$ python -q
>>> import numpy as np
>>> np.set_printoptions(precision=3, suppress=True, linewidth=160)
>>> data = np.loadtxt("x.csv", delimiter=",")
>>> print(data)
[[ 0.121  1.567  0.236 -0.17  -0.207 -0.515]
 [ 0.611  1.078 -0.32   0.411 -0.587 -0.531]
 [-1.4    0.647 -0.767  0.625 -0.106 -0.959]
 [ 0.502 -0.318  0.587 -0.562  0.433 -0.826]
 [ 0.566  1.711 -0.687 -0.563 -0.541  0.4  ]
 [ 0.139 -0.602 -0.327  0.557  0.803 -0.001]]
>>> q, evecs = np.linalg.qr(data[:, :2])[0], np.linalg.qr(data[:, 2:])[0]
>>> sig = np.linalg.svd(q.T @ evecs, compute_uv=False)
>>> round(float(np.linalg.norm(q @ q.T - evecs @ evecs.T, 2)), 3)
1.0
>>> K = np.load("arr.npy")
>>> K
array([[-1.943,  3.117, -2.987],
       [-2.177,  2.994, -2.973],
       [-2.124,  3.083, -3.075],
       [-2.146,  3.069, -3.144],
       [-2.016,  3.046, -2.912],
       [-2.   ,  2.888, -3.016],
       [-1.971,  3.11 , -3.029],
       [-1.73 ,  2.982, -3.024],
       [-2.091,  2.984, -3.159],
       [ 2.105,  3.064, -1.045],
       [ 1.95 ,  2.985, -0.977],
       [ 1.903,  2.995, -0.96 ],
       [ 1.982,  2.997, -0.984],
       [ 2.056,  2.876, -1.023],
       [ 2.014,  3.136, -0.933],
       [ 1.949,  3.016, -0.91 ],
       [ 1.81 ,  3.006, -0.865],
       [ 1.971,  3.179, -1.009],
       [ 1.91 ,  0.989,  1.931],
       [ 1.957,  0.989,  1.885],
       [ 2.05 ,  1.047,  1.933],
       [ 2.091,  0.894,  1.868],
       [ 1.908,  1.019,  2.092],
       [ 2.154,  0.964,  2.262],
       [ 2.117,  1.063,  2.06 ],
       [ 1.795,  1.052,  1.938],
       [ 1.737,  0.921,  1.947]])
>>> q, R = np.linalg.qr(K)
>>> q @ R
array([[-1.943,  3.117, -2.987],
       [-2.177,  2.994, -2.973],
       [-2.124,  3.083, -3.075],
       [-2.146,  3.069, -3.144],
       [-2.016,  3.046, -2.912],
       [-2.   ,  2.888, -3.016],
       [-1.971,  3.11 , -3.029],
       [-1.73 ,  2.982, -3.024],
       [-2.091,  2.984, -3.159],
       [ 2.105,  3.064, -1.045],
       [ 1.95 ,  2.985, -0.977],
       [ 1.903,  2.995, -0.96 ],
       [ 1.982,  2.997, -0.984],
       [ 2.056,  2.876, -1.023],
       [ 2.014,  3.136, -0.933],
       [ 1.949,  3.016, -0.91 ],
       [ 1.81 ,  3.006, -0.865],
       [ 1.971,  3.179, -1.009],
       [ 1.91 ,  0.989,  1.931],
       [ 1.957,  0.989,  1.885],
       [ 2.05 ,  1.047,  1.933],
       [ 2.091,  0.894,  1.868],
       [ 1.908,  1.019,  2.092],
       [ 2.154,  0.964,  2.262],
       [ 2.117,  1.063,  2.06 ],
       [ 1.795,  1.052,  1.938],
       [ 1.737,  0.921,  1.947]])
>>> q.shape, R.shape
((27, 3), (3, 3))
>>> np.round(q.T @ q, 3) + 0
array([[1., 0., 0.],
       [0., 1., 0.],
       [0., 0., 1.]])
>>> Xc = (K - K.mean(axis=0)) / K.std(axis=0)
>>> print(np.argwhere(np.abs(Xc) > 2))
[]
>>> Xc.std(axis=0)
array([1., 1., 1.])
>>> coef = np.linalg.lstsq(np.delete(Xc, 0, axis=1), Xc[:, 0])[0]
>>> coef
array([1.369, 2.053])
>>> Xc = K - K.mean(axis=1)
Traceback (most recent call last):
  File "<python-input-18>", line 1, in <module>
    Xc = K - K.mean(axis=1)
         ~~^~~~~~~~~~~~~~~~
ValueError: operands could not be broadcast together with shapes (27,3) (27,) 
>>> Xc = K - K.mean(axis=0)
>>> Uu, sig, Vt = np.linalg.svd(Xc, full_matrices=False)
>>> np.abs(Vt[0]).argmax()
np.int64(2)
>>> np.abs(Uu[:, 0]).argmax()
np.int64(3)
>>> print(sig)
[14.367  5.431  0.411]
>>> np.round((sig ** 2).sum() ** 2 / (sig ** 4).sum(), 3)
np.float64(1.282)
>>> sig ** 2 / (sig ** 2).sum()
array([0.874, 0.125, 0.001])
>>> np.abs(Vt[-1])
array([0.28 , 0.791, 0.543])
>>> np.round(Xc.mean(axis=0), 3) + 0
array([0., 0., 0.])
>>> J = np.load("test1.npy")
>>> J
array([[  1,  -3,   9, -27],
       [  1,  -2,   4,  -8],
       [  1,  -1,   1,  -1],
       [  1,   0,   0,   0],
       [  1,   1,   1,   1]])
>>> u, g = J[1], J[0]
>>> print(u @ g)
259
>>> pr = (u @ g) / (u @ u) * u
>>> round(np.linalg.norm(u + g) ** 2 + np.linalg.norm(u - g) ** 2, 3)
np.float64(1810.0)
>>> np.linalg.matrix_rank(np.outer(u, g))
np.int64(1)
>>> np.outer(u, g)
array([[   1,   -3,    9,  -27],
       [  -2,    6,  -18,   54],
       [   4,  -12,   36, -108],
       [  -8,   24,  -72,  216]])
>>> hat = J @ np.linalg.solve(J.T @ J, J.T)
>>> np.trace(hat)
np.float64(4.0)
>>> out = np.array([[-1, -1, 1],
...     [1, 1, 2],
...     [0, -2, -1],
...     [-1, -2, 0],
...     [-2, 1, 2],
...     [1, -1, -1]])
>>> C = np.array([[1, 0, -3, -3, -1], [-3, 1, 1, -3, -1], [3, 2, 1, 2, -1]])
>>> rng = np.random.default_rng(7166)
>>> feats = out @ C + 0.05 * rng.normal(size=(6, 5))
>>> feats
array([[ 4.997,  1.092,  3.04 ,  8.015,  0.998],
       [ 4.017,  5.122,  0.012, -2.024, -4.029],
       [ 3.061, -3.943, -2.959,  4.027,  2.95 ],
       [ 4.999, -2.014,  1.051,  8.908,  3.004],
       [ 1.051,  4.965,  9.059,  7.031, -0.96 ],
       [ 1.153, -2.979, -4.907, -2.037,  0.966]])
>>> Uu, sig, Vt = np.linalg.svd(feats)
>>> sig
array([17.901, 12.897,  7.156,  0.153,  0.021])
>>> out = Uu[:, :3] @ np.diag(sig[:3]) @ Vt[:3]
>>> round(np.linalg.norm(feats - out) / np.linalg.norm(feats), 3)
np.float64(0.007)
>>> np.round(np.abs(feats - out).max(), 3)
np.float64(0.068)
>>> round(float(np.linalg.norm(feats - out, 2)), 3), np.round(sig[3], 3)
(0.153, np.float64(0.153))
>>> F = np.load("run10.npy")
>>> F
array([[ 1,  0,  0,  0],
       [ 3, -3,  0,  0],
       [ 0,  0,  1,  0],
       [ 0,  0,  3, -3]])
>>> print(np.linalg.matrix_power(F - np.diag(np.diag(F)), 4))
[[0 0 0 0]
 [0 0 0 0]
 [0 0 0 0]
 [0 0 0 0]]
>>> np.prod(np.diag(F)), round(np.linalg.det(F), 3)
(np.int64(9), np.float64(9.0))
>>> evals, evecs = np.linalg.eig(F)
>>> np.sort(np.linalg.eigvals(F.T))
array([-3., -3.,  1.,  1.])
>>> np.sort(np.linalg.eigvals(np.linalg.inv(F)))
array([-0.333, -0.333,  1.   ,  1.   ])
>>> F @ evecs[:, 0] - evals[0] * evecs[:, 0]
array([0., 0., 0., 0.])
>>> np.flatnonzero(np.linalg.matrix_power((F != 0) + (F.T != 0) + np.eye(4), 4)[0])
array([0, 1])
>>> (np.linalg.matrix_power((F != 0) + (F.T != 0) + np.eye(4), 4) > 0).astype(int)
array([[1, 1, 0, 0],
       [1, 1, 0, 0],
       [0, 0, 1, 1],
       [0, 0, 1, 1]])
>>> M = np.loadtxt("sample17.csv", delimiter=",")
>>> M
array([[ -0.6,   0.3,   0.5,   0.1,  -1. ],
       [  0. ,   0.5,   1.6,   1.1,   0.8],
       [  0.7,  -0.8,  -0.8,   0.6,  -0.4],
       [  0.5,   1.4,  -0.3,  -1.1,  -0.7],
       [  0.4,   1.3,  -0.6,  -0.5,  -0.8],
       [  0.1,  -0.3,   1. ,  -0.3,   0.7],
       [  0.9,   1.8,   1.3,  -0.5,  -1. ],
       [  1.1,  -1.1,   1.6,   0.4,   0. ],
       [  0.3,  -0.9,  -2.1,  -1.4,  -1. ],
       [  1.4,  -1.7,  -0.1,  -0.7,  -0.1],
       [  0.4,   0.4,  -0.4,   0.7,  -1. ],
       [  0.6,   1.5,   1.2,   0.2,  -0.9],
       [  1.4,  -1.5,   0.3,  -1. ,   0.4],
       [  0. ,  -1.6,   0.1,  -0.3,   1.4],
       [  1. ,  -0.3,  -0.8,   1.6,   0.5],
       [  1.2,   0.3,  -1.3,   0.1,  -0.4],
       [ -0.3,   0. ,  -0.7,  -1.2,  -1.2],
       [-32. ,  -2. ,  16. , -26. ,  -8. ],
       [ -1.5,  -0.3,   1.5,   1.6,  -1.7],
       [  0.3,   0.9,   1.1,   1.2,   0.5]])
>>> idx = M[:, 4] > np.median(M[:, 4])
>>> u = M[idx].mean(axis=0) - M[~idx].mean(axis=0)
>>> u
array([ 3.85, -0.91, -1.37,  3.08,  2.07])
>>> ((M - M.mean(axis=0)) @ u > 0).astype(int)
array([1, 1, 1, 1, 1, 1, 1, 1, 1, 1, 1, 1, 1, 1, 1, 1, 1, 0, 1, 1])
>>> C = M[[7, 15]].astype(float)
>>> for _ in range(5):
...     idx = np.linalg.norm(M[:, None] - C, axis=-1).argmin(axis=1)
...     C = np.array([M[idx == j].mean(axis=0) for j in range(2)])
... 
>>> print(idx)
[1 1 1 1 1 1 1 1 1 1 1 1 1 1 1 1 1 0 1 1]
>>> C
array([[-32.   ,  -2.   ,  16.   , -26.   ,  -8.   ],
       [  0.416,  -0.005,   0.163,   0.032,  -0.311]])
>>> print(np.abs(C[1] - C[0]).argmax())
0
>>> np.bincount(idx)
array([ 1, 19])
>>> out = M / np.sqrt((M ** 2).mean(axis=1, keepdims=True))
>>> out[17]
array([-1.59 , -0.099,  0.795, -1.292, -0.398])
>>> np.linalg.matrix_rank(out) == np.linalg.matrix_rank(M)
np.True_
>>> np.linalg.matrix_rank(M - M.mean(axis=1, keepdims=True))
np.int64(4)
>>> np.linalg.norm(out, axis=1)
array([2.236, 2.236, 2.236, 2.236, 2.236, 2.236, 2.236, 2.236, 2.236, 2.236, 2.236, 2.236, 2.236, 2.236, 2.236, 2.236, 2.236, 2.236, 2.236, 2.236])
>>> Xc = K - K.mean(axis=0)
>>> evecs = np.linalg.svd(Xc)[2][:2]
>>> out = Xc - Xc @ evecs.T @ evecs
>>> out.std(axis=0)
array([0.022, 0.063, 0.043])
>>> Xc = (M - M.mean(axis=0)) / M.std(axis=0)
>>> np.argwhere(np.abs(Xc) > 2)
array([[17,  0],
       [17,  2],
       [17,  3],
       [17,  4]])
>>> coef = np.linalg.lstsq(np.delete(Xc, 0, axis=1), Xc[:, 0])[0]
>>> np.abs(coef).argmax()
np.int64(2)
>>> print(round(float(1 - np.var(Xc[:, 0] - np.delete(Xc, 0, axis=1) @ coef)), 3))
0.983
>>> X = np.array([[2, -2, 1],
...     [1, -2, 0],
...     [-1, 2, -2],
...     [-1, 2, 1],
...     [0, -2, 0],
...     [1, -2, -2]])
>>> X[5] = X[2]
>>> X
array([[ 2, -2,  1],
       [ 1, -2,  0],
       [-1,  2, -2],
       [-1,  2,  1],
       [ 0, -2,  0],
       [-1,  2, -2]])
>>> # rows 2 and 5 are equal
>>> out = np.array([[9, 8, 8], [8, 0, -9], [-1, -9, 2]])
>>> np.einsum("ik,kj->ji", X, out)
array([[  1,  -7,   9,   6, -16,   9],
       [  7,   8,  10, -17,   0,  10],
       [ 36,  26, -30, -24,  18, -30]])
>>> np.linalg.matrix_rank(X @ out)
np.int64(3)
>>> out.T @ X.T
array([[  1,  -7,   9,   6, -16,   9],
       [  7,   8,  10, -17,   0,  10],
       [ 36,  26, -30, -24,  18, -30]])
>>> out = X / np.linalg.norm(X, axis=1, keepdims=True)
>>> cov = out @ out.T
>>> cov
array([[ 1.   ,  0.894, -0.889, -0.68 ,  0.667, -0.889],
       [ 0.894,  1.   , -0.745, -0.913,  0.894, -0.745],
       [-0.889, -0.745,  1.   ,  0.408, -0.667,  1.   ],
       [-0.68 , -0.913,  0.408,  1.   , -0.816,  0.408],
       [ 0.667,  0.894, -0.667, -0.816,  1.   , -0.667],
       [-0.889, -0.745,  1.   ,  0.408, -0.667,  1.   ]])
>>> u, g = X[4], X[5]
>>> u @ g
np.int64(-4)
>>> pr = (u @ g) / (u @ u) * u
>>> print((g - pr) @ u)
0.0
>>> th = np.radians(135)
>>> R = np.eye(3)
>>> R[2, 2] = R[1, 1] = np.cos(th)
>>> R[2, 1], R[1, 2] = -np.sin(th), np.sin(th)
>>> R
array([[ 1.   ,  0.   ,  0.   ],
       [ 0.   , -0.707,  0.707],
       [ 0.   , -0.707, -0.707]])
>>> out = X @ R.T
>>> round(np.linalg.det(R), 3), round(float(np.trace(R)), 3)
(np.float64(1.0), -0.414)
>>> np.allclose(np.linalg.norm(X, axis=1), np.linalg.norm(out, axis=1))
True
>>> arr = np.loadtxt("a.csv", delimiter=",")
>>> arr
array([[-1.301,  3.238, -1.258, -2.787,  3.031],
       [-0.296,  2.809, -6.835,  0.073,  5.931],
       [ 0.046,  1.046, -7.037,  0.922,  5.355],
       [-0.914,  2.437, -4.342, -1.971,  5.492],
       [-1.989,  2.351, -0.404, -5.554,  4.318],
       [ 0.455, -1.807, -0.02 ,  0.632, -0.282],
       [-0.641, -1.048, -5.219, -1.408,  5.646],
       [-0.288,  3.775, -3.122, -1.747,  3.697],
       [-0.861, -0.999,  0.678, -2.478,  1.541],
       [ 0.938, -2.303, -5.49 ,  0.942,  4.198],
       [-0.557,  2.166, -4.328, -0.514,  3.998],
       [-1.316, -0.426,  1.87 , -2.638,  0.529],
       [-0.623,  2.308, -4.058, -0.551,  3.979],
       [-0.324,  0.905, -2.609, -1.043,  3.017],
       [-1.185,  1.584, -1.923, -2.617,  3.71 ],
       [-2.071,  5.378, -1.304, -5.319,  4.623],
       [-1.128, -3.334,  2.726, -2.97 ,  0.387],
       [-1.335, -1.979,  1.767, -3.803,  1.502],
       [-2.491,  3.052,  0.675, -5.503,  3.518],
       [ 0.148,  1.725, -5.303, -0.408,  4.73 ],
       [ 1.431, -5.448, -4.875,  3.495,  2.227],
       [-2.334,  1.756,  1.443, -3.779,  2.182],
       [ 0.537,  0.933, -6.787,  2.535,  4.211],
       [ 0.134, -1.71 , -0.447, -0.918,  1.004],
       [ 1.163, -0.578, -4.931,  0.902,  3.361],
       [ 0.291, -1.067, -2.797, -0.215,  2.666]])
>>> out = arr / np.linalg.norm(arr, axis=1)
Traceback (most recent call last):
  File "<python-input-110>", line 1, in <module>
    out = arr / np.linalg.norm(arr, axis=1)
          ~~~~^~~~~~~~~~~~~~~~~~~~~~~~~~~~~
ValueError: operands could not be broadcast together with shapes (26,5) (26,) 
>>> out = arr / np.linalg.norm(arr, axis=1, keepdims=True)
>>> cov = out @ out.T
>>> print(np.round(np.degrees(np.arccos(np.clip(cov[22, 20], -1, 1))), 3))
49.253
>>> np.linalg.norm(out, axis=1)
array([1., 1., 1., 1., 1., 1., 1., 1., 1., 1., 1., 1., 1., 1., 1., 1., 1., 1., 1., 1., 1., 1., 1., 1., 1., 1.])
